$ python3 -q
>>> import numpy as np
>>> from numpy import linalg as LA
>>> np.set_printoptions(precision=1, suppress=True, linewidth=100, sign=" ")
>>> data, _ = LA.qr(np.array([[0.5, -0.9, 2.2, 1.2, 0.7, -1.5],
...     [-1.0, 0.9, 0.5, 1.2, -1.1, 0.5],
...     [-0.3, -1.1, -0.5, 0.3, -0.4, 0.7],
...     [0.5, 0.1, -1.0, 0.0, -0.3, 1.0],
...     [1.4, -2.2, 0.4, 0.1, 0.8, 0.2],
...     [0.1, 1.1, -1.5, -1.1, 0.2, -0.8]]))
>>> print(data.round(1) + 0)
[[-0.3 -0.2  0.7 -0.2  0.6 -0.2]
 [ 0.5 -0.1  0.2 -0.6 -0.1  0.5]
 [ 0.2 -0.7 -0.5 -0.1  0.5 -0.1]
 [-0.3  0.3 -0.3 -0.8 -0.1 -0.4]
 [-0.7 -0.3 -0.1 -0.1 -0.2  0.5]
 [-0.1  0.6 -0.3  0.   0.6  0.4]]
>>> rng = np.random.default_rng(970)
>>> out = data + rng.integers(-2, 3, (6, 5)) @ rng.integers(-2, 3, (5, 6))
>>> print(out)
[[  5.7   1.8   0.7  -0.2   5.6  -4.2]
 [ -2.5   1.9  -0.8   2.4  -3.1  -8.5]
 [ -4.8  -4.7  -1.5  -5.1  -7.5   2.9]
 [  5.7   1.3  -2.3   2.2   7.9 -12.4]
 [ -2.7  -0.3  -5.1   0.9   1.8  -9.5]
 [  3.9   0.6   1.7   4.    7.6   2.4]]
>>> LA.matrix_rank(out - data, tol=1e-8)
np.int64(5)
>>> np.abs(out - data).sum(axis=1)
array([ 17.,  21.,  26.,  32.,  20.,  19.])
>>> np.round(LA.svd(out - data, compute_uv=False), 1) + 0
array([ 22.9,  15.3,   5.7,   4.2,   2.3,   0. ])
>>> x = np.array([-1, -1, 1, -2, 0, 2])
>>> np.round(data.T @ (data @ x), 1) + 0
array([-1., -1.,  1., -2.,  0.,  2.])
>>> print(np.sort(np.abs(np.degrees(np.angle(LA.eigvals(data))))))
[   0.    80.    80.   150.6  150.6  180. ]
>>> np.round(LA.inv(data), 1) + 0
array([[-0.3,  0.5,  0.2, -0.3, -0.7, -0.1],
       [-0.2, -0.1, -0.7,  0.3, -0.3,  0.6],
       [ 0.7,  0.2, -0.5, -0.3, -0.1, -0.3],
       [-0.2, -0.6, -0.1, -0.8, -0.1,  0. ],
       [ 0.6, -0.1,  0.5, -0.1, -0.2,  0.6],
       [-0.2,  0.5, -0.1, -0.4,  0.5,  0.4]])
>>> np.abs(LA.eigvals(data))
array([ 1.,  1.,  1.,  1.,  1.,  1.])
>>> round(float(LA.det(data)), 1)
-1.0
>>> [p for p in range(1, 25) if np.allclose(LA.matrix_power(data, p), np.eye(6))]
[]
>>> O, R = LA.qr(data)
>>> np.round(O @ R, 1) + 0
array([[-0.3, -0.2,  0.7, -0.2,  0.6, -0.2],
       [ 0.5, -0.1,  0.2, -0.6, -0.1,  0.5],
       [ 0.2, -0.7, -0.5, -0.1,  0.5, -0.1],
       [-0.3,  0.3, -0.3, -0.8, -0.1, -0.4],
       [-0.7, -0.3, -0.1, -0.1, -0.2,  0.5],
       [-0.1,  0.6, -0.3,  0. ,  0.6,  0.4]])
>>> np.round(O.T @ O, 1) + 0
array([[ 1.,  0.,  0.,  0.,  0.,  0.],
       [ 0.,  1.,  0.,  0.,  0.,  0.],
       [ 0.,  0.,  1.,  0.,  0.,  0.],
       [ 0.,  0.,  0.,  1.,  0.,  0.],
       [ 0.,  0.,  0.,  0.,  1.,  0.],
       [ 0.,  0.,  0.,  0.,  0.,  1.]])
>>> round(float(abs(R[0, 0])), 1), np.round(LA.norm(data[:, 0]), 1)
(1.0, np.float64(1.0))
>>> np.allclose(R.T @ R, data.T @ data)
True
>>> print(np.abs(np.diag(R)))
[ 1.  1.  1.  1.  1.  1.]
>>> print(O.shape, R.shape)
(6, 6) (6, 6)
>>> print(R.round(1) + 0)
[[ 1.  0.  0.  0.  0.  0.]
 [ 0.  1.  0.  0.  0.  0.]
 [ 0.  0.  1.  0.  0.  0.]
 [ 0.  0.  0.  1.  0.  0.]
 [ 0.  0.  0.  0.  1.  0.]
 [ 0.  0.  0.  0.  0.  1.]]
>>> x = np.array([5, 5, 5, -5, 2, -3])
>>> y = data @ x
>>> coef, lr = np.zeros(6), 1 / LA.norm(data, 2) ** 2
>>> for i in range(4):
...     coef -= lr * data.T @ (data @ coef - y)
...     if i % 1 == 0: print(i, round(LA.norm(data @ coef - y), 1))
... 
0 0.0
1 0.0
2 0.0
3 0.0
>>> round(float(LA.cond(data)), 1)
1.0
>>> np.round(data.T @ data, 1) + 0
array([[ 1.,  0.,  0.,  0.,  0.,  0.],
       [ 0.,  1.,  0.,  0.,  0.,  0.],
       [ 0.,  0.,  1.,  0.,  0.,  0.],
       [ 0.,  0.,  0.,  1.,  0.,  0.],
       [ 0.,  0.,  0.,  0.,  1.,  0.],
       [ 0.,  0.,  0.,  0.,  0.,  1.]])
>>> print(np.round(LA.pinv(data), 1) + 0)
[[-0.3  0.5  0.2 -0.3 -0.7 -0.1]
 [-0.2 -0.1 -0.7  0.3 -0.3  0.6]
 [ 0.7  0.2 -0.5 -0.3 -0.1 -0.3]
 [-0.2 -0.6 -0.1 -0.8 -0.1  0. ]
 [ 0.6 -0.1  0.5 -0.1 -0.2  0.6]
 [-0.2  0.5 -0.1 -0.4  0.5  0.4]]
>>> LA.norm(data, axis=0)
array([ 1.,  1.,  1.,  1.,  1.,  1.])
>>> round(data[:, 0] @ data[:, 5], 1)
np.float64(-0.0)
>>> LA.svd(data, compute_uv=False)
array([ 1.,  1.,  1.,  1.,  1.,  1.])
>>> E = np.array([[1, 1, -1, -1, 1, 1, -1, -1],
...     [1, -1, 1, -1, -1, 1, -1, 1],
...     [1, -1, -1, 1, 1, -1, -1, 1],
...     [1, -1, -1, 1, -1, 1, 1, -1],
...     [1, 1, -1, -1, -1, -1, 1, 1]])
>>> def softmax(z):
...     e = np.exp(z - z.max(axis=-1, keepdims=True))
...     return e / e.sum(axis=-1, keepdims=True)
... 
>>> softmax(data).sum(axis=1)
array([ 1.,  1.,  1.,  1.,  1.,  1.])
>>> scores = data @ data.T / np.sqrt(6)
>>> softmax(scores)[2] @ data
array([-0.1, -0.1, -0.1, -0.3,  0.2,  0.1])
>>> print(softmax(scores))
[[ 0.2  0.2  0.2  0.2  0.2  0.2]
 [ 0.2  0.2  0.2  0.2  0.2  0.2]
 [ 0.2  0.2  0.2  0.2  0.2  0.2]
 [ 0.2  0.2  0.2  0.2  0.2  0.2]
 [ 0.2  0.2  0.2  0.2  0.2  0.2]
 [ 0.2  0.2  0.2  0.2  0.2  0.2]]
>>> softmax(scores).round(6).argmax(axis=1)
array([ 0,  1,  2,  3,  4,  5])
